In [1]: import numpy as np

In [2]: np.set_printoptions(precision=2, suppress=True, linewidth=200)

In [3]: A = np.loadtxt("dump.csv", delimiter=",")

In [4]: A
Out[4]: 
array([[0., 1., 1.],
       [1., 0., 1.],
       [1., 1., 0.]])

In [5]: Y = np.array([[2, 2], [0, 0], [2, 2]])

In [6]: np.vstack([A, Y.T]).shape
Out[6]: (5, 3)

In [7]: Y.T @ A.T
Out[7]: 
array([[2., 4., 2.],
       [2., 4., 2.]])

In [8]: np.einsum("ik,kj->ij", A, Y)
Out[8]: 
array([[2., 2.],
       [4., 4.],
       [2., 2.]])

In [9]: np.einsum("ij,ij->i", A, A)
Out[9]: array([2., 2., 2.])

In [10]: A @ Y
Out[10]: 
array([[2., 2.],
       [4., 4.],
       [2., 2.]])

In [11]: K = np.load("m.npy")

In [12]: K
Out[12]: 
array([[ 2.31,  2.  ,  0.65, -3.35, -1.99],
       [-1.47,  1.58,  3.65,  1.06,  2.43],
       [ 2.43,  1.65,  0.04, -3.35, -2.27],
       [ 2.49,  0.97, -0.98, -3.16, -2.62],
       [ 0.09, -2.7 , -3.93,  0.91, -1.22],
       [ 0.4 ,  2.87,  3.71, -1.53,  0.69],
       [ 2.49,  1.06, -0.85, -3.2 , -2.59],
       [-0.06, -2.76, -3.88,  1.1 , -1.06],
       [ 1.55, -1.48, -3.58, -1.19, -2.49],
       [ 1.41, -1.65, -3.69, -0.97, -2.39]])

In [13]: f, g = K[4], K[2]

In [14]: f @ f
Out[14]: np.float64(25.0)

In [15]: round(f @ g, 2)
Out[15]: np.float64(-4.66)

In [16]: pr = (f @ g) / (f @ f) * f

In [17]: np.round(np.linalg.norm(f + g) ** 2 + np.linalg.norm(f - g) ** 2, 2)
Out[17]: np.float64(100.0)

In [18]: np.linalg.matrix_rank(np.outer(f, g))
Out[18]: np.int64(1)

In [19]: np.round((g - pr) @ f, 2)
Out[19]: np.float64(-0.0)

In [20]: f = np.array([7, 0, 1])

In [21]: J = 3 * np.eye(3) + np.outer(f, f)

In [22]: J
Out[22]: 
array([[52.,  0.,  7.],
       [ 0.,  3.,  0.],
       [ 7.,  0.,  4.]])

In [23]: # column 0 dominates

In [24]: Y = J / np.linalg.norm(J, axis=1, keepdims=True)

In [25]: C2 = Y @ Y.T

In [26]: C2
Out[26]: 
array([[1.  , 0.  , 0.93],
       [0.  , 1.  , 0.  ],
       [0.93, 0.  , 1.  ]])

In [27]: np.argwhere(np.triu(np.abs(C2) > 0.95, 1))
Out[27]: array([], shape=(0, 2), dtype=int64)

In [28]: np.round(np.degrees(np.arccos(np.clip(C2[2, 0], -1, 1))), 2)
Out[28]: np.float64(22.08)
